>>> import numpy as np
>>> from numpy import linalg as LA
>>> np.set_printoptions(precision=4, suppress=True, linewidth=120)
>>> tidy = lambda a: np.round(a, 4) + 0
>>> m1 = np.loadtxt("run0.csv", delimiter=",")
>>> print(tidy(m1))
[[0.3333 0.     0.3333 0.3333]
 [0.     0.5    0.25   0.25  ]
 [0.     0.     0.5    0.5   ]
 [0.     0.     0.     1.    ]]
>>> cov = m1.T @ m1
>>> print(np.allclose(cov, cov.T))
True
>>> print((m1 @ m1.T).shape)
(4, 4)
>>> print(LA.matrix_rank(m1 - m1[0, 0] * np.eye(4)))
3
>>> print(tidy(np.sort(LA.eigvals(m1))))
[0.3333 0.5    0.5    1.    ]
>>> print(tidy(LA.matrix_power(m1 - np.diag(np.diag(m1)), 4)))
[[0. 0. 0. 0.]
 [0. 0. 0. 0.]
 [0. 0. 0. 0.]
 [0. 0. 0. 0.]]
>>> print(tidy(np.prod(np.diag(m1))), tidy(LA.det(m1)))
0.0833 0.0833
>>> print(tidy(m1 @ m1))
[[0.1111 0.     0.2778 0.6111]
 [0.     0.25   0.25   0.5   ]
 [0.     0.     0.25   0.75  ]
 [0.     0.     0.     1.    ]]
>>> M2 = np.array([[-1, 2, -1], [-1, -2, 1], [-1, 0, -2], [-1, -1, 2]])
>>> print(LA.matrix_rank(np.vstack([m1, M2.T])))
4
>>> print(tidy(np.einsum("ik,kj->ij", m1, M2)))
[[-1.      0.3333 -0.3333]
 [-1.     -1.25    0.5   ]
 [-1.     -0.5     0.    ]
 [-1.     -1.      2.    ]]
>>> print(np.vstack([m1, M2.T]).shape)
(7, 4)
>>> print(tidy(M2.T @ m1.T))
[[-1.     -1.     -1.     -1.    ]
 [ 0.3333 -1.25   -0.5    -1.    ]
 [-0.3333  0.5     0.      2.    ]]
>>> print(tidy(LA.matrix_power(m1, 100)))
[[0. 0. 0. 1.]
 [0. 0. 0. 1.]
 [0. 0. 0. 1.]
 [0. 0. 0. 1.]]
>>> print(tidy(LA.matrix_power(m1, 2)))
[[0.1111 0.     0.2778 0.6111]
 [0.     0.25   0.25   0.5   ]
 [0.     0.     0.25   0.75  ]
 [0.     0.     0.     1.    ]]
>>> print(tidy(np.sort(np.abs(LA.eigvals(m1)))[::-1]))
[1.     0.5    0.5    0.3333]
>>> pr = np.eye(4)[3]
>>> for _ in range(3):
...     pr = pr @ m1
...     print(pr.round(4))
... 
[0. 0. 0. 1.]
[0. 0. 0. 1.]
[0. 0. 0. 1.]
